% ipython --no-banner

In [1]: import numpy as np

In [2]: np.set_printoptions(suppress=True, linewidth=200)

In [3]: def tidy(a):
   ...:     return np.round(a, 2) + 0
   ...: 

In [4]: J = np.load("sample17.npy")

In [5]: J
Out[5]: 
array([[ 1.51,  0.82, -3.02],
       [ 1.21,  4.42,  1.27],
       [-2.45,  4.05,  1.63],
       [ 1.98,  3.91,  2.31],
       [ 0.67,  1.21, -3.74],
       [-0.53,  7.43, -2.62],
       [ 5.11, -0.99, -3.35],
       [-1.21,  0.98, -2.58],
       [ 4.32, -2.57, -4.69],
       [ 1.32,  1.48, -0.4 ],
       [ 3.8 ,  1.56,  1.8 ],
       [ 3.68,  2.46, -0.29],
       [ 2.37, -0.94,  0.1 ],
       [ 1.18,  0.22,  1.  ]])

In [6]: dist = np.linalg.norm(J[:, None] - J[None], axis=-1)

In [7]: tidy(dist[:5, :5])
Out[7]: 
array([[0.  , 5.61, 6.91, 6.18, 1.17],
       [5.61, 0.  , 3.7 , 1.39, 5.97],
       [6.91, 3.7 , 0.  , 4.48, 6.83],
       [6.18, 1.39, 4.48, 0.  , 6.75],
       [1.17, 5.97, 6.83, 6.75, 0.  ]])

In [8]: np.linalg.matrix_rank(dist ** 2)
Out[8]: np.int64(5)

In [9]: X = np.load("data.npy")

In [10]: X
Out[10]: 
array([[0, 1, 0, 0],
       [1, 0, 0, 0],
       [0, 0, 0, 0],
       [0, 0, 0, 0]])

In [11]: # rows 2 and 3 are equal

In [12]: rk = np.linalg.matrix_rank(X)

In [13]: rk
Out[13]: np.int64(2)

In [14]: N = np.linalg.svd(X)[2][rk:].T

In [15]: N.shape
Out[15]: (4, 2)

In [16]: np.allclose(X @ N, 0)
Out[16]: True

In [17]: [int(np.linalg.matrix_rank(X[:i])) for i in range(1, len(X) + 1)]
Out[17]: [1, 2, 2, 2]

In [18]: N @ N.T
Out[18]: 
array([[0., 0., 0., 0.],
       [0., 0., 0., 0.],
       [0., 0., 1., 0.],
       [0., 0., 0., 1.]])

In [19]: tidy(np.linalg.eigvalsh(X).min())
Out[19]: np.float64(-1.0)

In [20]: x0 = np.array([-1, 1, 1])

In [21]: y = J @ x0

In [22]: c, lr = np.zeros(3), 1 / np.linalg.norm(J, 2) ** 2

In [23]: for i in range(40):
    ...:     c -= lr * J.T @ (J @ c - y)
    ...:     if i % 10 == 0: print(i, round(np.linalg.norm(J @ c - y), 2))
    ...: 
0 0.87
10 0.0
20 0.0
30 0.0

In [24]: tidy(np.linalg.cond(J))
Out[24]: np.float64(1.51)

In [25]: vals, V = np.linalg.eigh(X)

In [26]: (vals > 1e-8).sum(), (vals < -1e-8).sum()
Out[26]: (np.int64(1), np.int64(1))

In [27]: tidy(np.linalg.eigvalsh(X @ X))
Out[27]: array([0., 0., 1., 1.])

In [28]: tidy(V @ np.diag(vals) @ V.T)
Out[28]: 
array([[0., 1., 0., 0.],
       [1., 0., 0., 0.],
       [0., 0., 0., 0.],
       [0., 0., 0., 0.]])

In [29]: tidy(np.linalg.svd(X, compute_uv=False))
Out[29]: array([1., 1., 0., 0.])

In [30]: tidy(np.abs(V[:, -1]))
Out[30]: array([0.71, 0.71, 0.  , 0.  ])

In [31]: np.unique(vals.round(6) + 0, return_counts=True)[1]
Out[31]: array([1, 2, 1])

In [32]: W0 = np.loadtxt("a.csv", delimiter=",")

In [33]: tidy(W0)
Out[33]: 
array([[-2.65, -2.45, -9.33],
       [-3.45, -2.18, -9.13],
       [ 5.52, -3.85, -7.4 ],
       [-7.86,  3.63,  5.  ],
       [ 8.12, -0.09,  5.83],
       [ 4.89,  1.63,  8.57],
       [-9.49,  1.44, -2.8 ],
       [ 9.32, -1.18,  3.44],
       [-0.06, -3.15, -9.49],
       [ 1.15, -3.4 , -9.33],
       [ 9.73, -2.11,  0.97],
       [-5.03,  3.84,  7.74],
       [ 3.26,  2.25,  9.18],
       [-5.56,  3.85,  7.37],
       [-8.99,  0.82, -4.29],
       [ 9.49, -1.44,  2.8 ]])

In [34]: left, sig, Vh = np.linalg.svd(W0)

In [35]: V = Vh[:(sig > 1e-8).sum()]

In [36]: rng = np.random.default_rng(70)

In [37]: x0 = W0[10] + -3 * W0[12] + rng.integers(2) * np.eye(3)[1]

In [38]: tidy(x0)
Out[38]: array([ -0.05,  -7.85, -26.58])

In [39]: tidy(V.T @ V)
Out[39]: 
array([[ 0.95, -0.21,  0.07],
       [-0.21,  0.15,  0.28],
       [ 0.07,  0.28,  0.91]])

In [40]: tidy(np.diag(V.T @ V))
Out[40]: array([0.95, 0.15, 0.91])

In [41]: rk = np.linalg.matrix_rank(W0)

In [42]: rk
Out[42]: np.int64(2)

In [43]: N = np.linalg.svd(W0)[2][rk:].T

In [44]: np.allclose(W0 @ N, 0)
Out[44]: True

In [45]: tidy(W0 @ N)
Out[45]: 
array([[0.],
       [0.],
       [0.],
       [0.],
       [0.],
       [0.],
       [0.],
       [0.],
       [0.],
       [0.],
       [0.],
       [0.],
       [0.],
       [0.],
       [0.],
       [0.]])

In [46]: N.shape
Out[46]: (3, 1)

In [47]: [int(np.linalg.matrix_rank(np.delete(W0, i, axis=0))) for i in range(16)]
Out[47]: [2, 2, 2, 2, 2, 2, 2, 2, 2, 2, 2, 2, 2, 2, 2, 2]

In [48]: M = np.load("block5.npy")

In [49]: tidy(M)
Out[49]: 
array([[ 0.11,  0.28,  0.13, -0.07],
       [ 0.28,  0.69,  0.33, -0.17],
       [ 0.13,  0.33,  0.16, -0.08],
       [-0.07, -0.17, -0.08,  0.04]])

In [50]: rk = np.linalg.matrix_rank(M)

In [51]: rk
Out[51]: np.int64(1)

In [52]: N = np.linalg.svd(M)[2][rk:].T

In [53]: tidy(M @ N)
Out[53]: 
array([[0., 0., 0.],
       [0., 0., 0.],
       [0., 0., 0.],
       [0., 0., 0.]])

In [54]: F = np.eye(3, dtype=int)[rng.permutation(3)] * np.array([4, 4, 3])

In [55]: F
Out[55]: 
array([[0, 4, 0],
       [0, 0, 3],
       [4, 0, 0]])

In [56]: x0 = np.array([4, 4, 2])

In [57]: y = F @ x0

In [58]: y
Out[58]: array([16,  6, 16])

In [59]: tidy(np.linalg.solve(F.T, F[2]))
Out[59]: array([0., 0., 1.])

In [60]: np.linalg.norm(F, axis=1).argmax()
Out[60]: np.int64(0)

In [61]: tidy(np.linalg.norm(F, axis=1))
Out[61]: array([4., 3., 4.])

In [62]: tidy(np.linalg.norm(F[0], 1)), tidy(np.linalg.norm(F[0], np.inf))
Out[62]: (np.float64(4.0), np.float64(4.0))

In [63]: tidy(np.linalg.norm(F, "nuc"))
Out[63]: np.float64(11.0)

In [64]: tidy(np.linalg.norm(F) ** 2 / np.linalg.norm(F, 2) ** 2)
Out[64]: np.float64(2.56)

In [65]: F[0] @ F[2]
Out[65]: np.int64(0)

In [66]: x0 = np.array([-2, -3, 1])

In [67]: y = F @ x0

In [68]: c, lr = np.zeros(3), 1 / np.linalg.norm(F, 2) ** 2

In [69]: for i in range(30):
    ...:     c -= lr * F.T @ (F @ c - y)
    ...:     if i % 10 == 0: print(i, round(np.linalg.norm(F @ c - y), 2))
    ...: 
0 1.31
10 0.0
20 0.0

In [70]: tidy(c)
Out[70]: array([-2., -3.,  1.])

In [71]: tidy(np.linalg.cond(F))
Out[71]: np.float64(1.33)
